$ python -q
>>> import numpy as np
>>> import numpy.linalg as la
>>> np.set_printoptions(precision=3, suppress=True, linewidth=120, floatmode="fixed")
>>> mat = np.load("data.npy")
>>> mat
array([[ 7,  2,  9],
       [ 0,  0,  0],
       [ 9,  1,  0],
       [ 1,  6,  2],
       [ 0,  0,  0],
       [ 0,  0,  0],
       [ 1,  6,  2],
       [16,  3,  9],
       [ 1,  6,  2],
       [ 0,  0,  0],
       [ 0,  0,  0],
       [ 7,  2,  9],
       [ 1,  6,  2],
       [ 0,  0,  0],
       [ 0,  0,  0],
       [ 9,  1,  0],
       [ 8,  8, 11],
       [ 0,  0,  0],
       [16,  3,  9],
       [ 9,  1,  0],
       [16,  3,  9],
       [ 0,  0,  0],
       [ 7,  2,  9],
       [ 0,  0,  0],
       [ 0,  0,  0],
       [ 0,  0,  0],
       [ 7,  2,  9],
       [ 7,  2,  9],
       [10,  7,  2],
       [ 0,  0,  0],
       [ 7,  2,  9]])
>>> Xc = (mat - mat.mean(axis=0)) / mat.std(axis=0)
>>> np.argwhere(np.abs(Xc) > 2)
array([[ 7,  0],
       [16,  1],
       [18,  0],
       [20,  0],
       [28,  1]])
>>> Xc.std(axis=0)
array([1.000, 1.000, 1.000])
>>> b = la.lstsq(np.delete(Xc, 0, axis=1), Xc[:, 0])[0]
>>> round(float(1 - np.var(Xc[:, 0] - np.delete(Xc, 0, axis=1) @ b)), 3)
0.485
>>> out = np.c_[mat[:, :1] @ np.array([[6]]), np.array([1, 0, 1, 1, 1, 3, 1, 3, 0, 2, 0, 1, 2, 2, 0, 2, 1, 3, 3, 0, 0, 3, 1, 1, 3, 0, 1, 3, 1, 0, 1])]
>>> out
array([[42,  1],
       [ 0,  0],
       [54,  1],
       [ 6,  1],
       [ 0,  1],
       [ 0,  3],
       [ 6,  1],
       [96,  3],
       [ 6,  0],
       [ 0,  2],
       [ 0,  0],
       [42,  1],
       [ 6,  2],
       [ 0,  2],
       [ 0,  0],
       [54,  2],
       [48,  1],
       [ 0,  3],
       [96,  3],
       [54,  0],
       [96,  0],
       [ 0,  3],
       [42,  1],
       [ 0,  1],
       [ 0,  3],
       [ 0,  0],
       [42,  1],
       [42,  3],
       [60,  1],
       [ 0,  0],
       [42,  1]])
>>> la.norm(la.qr(mat)[0].T @ out, axis=0) ** 2 / ((out ** 2).sum(axis=0) + 1e-12)
array([1.000, 0.330])
>>> np.round(la.norm(out - mat @ la.lstsq(mat, out)[0], axis=0), 3) + 0
array([0.000, 7.808])
>>> np.round(la.lstsq(mat, out[:, 0])[0], 3) + 0
array([6.000, 0.000, 0.000])
>>> la.matrix_rank(np.c_[mat, out])
np.int64(4)
